% ipython --no-banner

In [1]: import numpy as np

In [2]: np.set_printoptions(precision=2, suppress=True, linewidth=200, legacy="1.25")

In [3]: def rnd(a):
   ...:     return np.round(a, 2) + 0
   ...: 

In [4]: feats = np.load("w.npy")

In [5]: print(feats)
[[ -3   0  -1   3   0  -3   0   3  -1  -1  -3]
 [ -4   3  -3   1  -1  -1   2   6  -1  -1   0]
 [ -3   0  -6  -2   2   2   4   4   1  -3  -3]
 [ -4   3  -3  -2   0   4   1   6   0  -5  -2]
 [ -4   4  -2   1   2   6  -2   7   1  -7  -1]
 [ -5   3   0   3  -1   3   0   6   2  -8  -4]
 [ -5   1   0   1   2   6   0   8   0  -6  -2]
 [ -5   1   2  -1  -1   9   2   9   0  -3  -5]
 [ -5   1   1  -1  -2  12   3   6  -2  -4  -6]
 [ -8   1  -1   0  -1  10   5   5   0  -2  -9]
 [-11   0   2  -3  -1  10   4   4  -1  -3 -10]
 [-12  -1   1  -6   1  12   1   2  -3  -6  -8]
 [-13   1   4  -4   2  14   1  -1  -4  -3 -11]
 [-16   0   7  -1  -1  13  -1   2  -1   0 -10]
 [-13  -2   9  -2  -2  13   0   0  -2  -2  -8]
 [-11   1  10  -3  -2  12   3   3  -4  -2  -8]
 [-13   1   7  -3  -2  11   0   3  -5  -2 -11]
 [-15   4   5  -2  -4   9   3   0  -7   0 -13]
 [-13   7   3  -2  -2   6   1   0  -9   2 -16]]

In [6]: t = np.radians(45)

In [7]: R = np.eye(11)

In [8]: R[10, 10] = R[0, 0] = np.cos(t)

In [9]: R[10, 0], R[0, 10] = -np.sin(t), np.sin(t)

In [10]: print(rnd(R))
[[ 0.71  0.    0.    0.    0.    0.    0.    0.    0.    0.    0.71]
 [ 0.    1.    0.    0.    0.    0.    0.    0.    0.    0.    0.  ]
 [ 0.    0.    1.    0.    0.    0.    0.    0.    0.    0.    0.  ]
 [ 0.    0.    0.    1.    0.    0.    0.    0.    0.    0.    0.  ]
 [ 0.    0.    0.    0.    1.    0.    0.    0.    0.    0.    0.  ]
 [ 0.    0.    0.    0.    0.    1.    0.    0.    0.    0.    0.  ]
 [ 0.    0.    0.    0.    0.    0.    1.    0.    0.    0.    0.  ]
 [ 0.    0.    0.    0.    0.    0.    0.    1.    0.    0.    0.  ]
 [ 0.    0.    0.    0.    0.    0.    0.    0.    1.    0.    0.  ]
 [ 0.    0.    0.    0.    0.    0.    0.    0.    0.    1.    0.  ]
 [-0.71  0.    0.    0.    0.    0.    0.    0.    0.    0.    0.71]]

In [11]: Y = feats @ R.T

In [12]: print(rnd(np.linalg.svd(feats, compute_uv=False)), rnd(np.linalg.svd(Y, compute_uv=False)))
[71.18 24.88 16.42 11.59  9.57  7.75  5.99  5.37  4.34  3.24  3.09] [71.18 24.88 16.42 11.59  9.57  7.75  5.99  5.37  4.34  3.24  3.09]

In [13]: print(rnd(np.abs(Y - feats).max(axis=0)))
[ 7.51  0.    0.    0.    0.    0.    0.    0.    0.    0.   14.41]
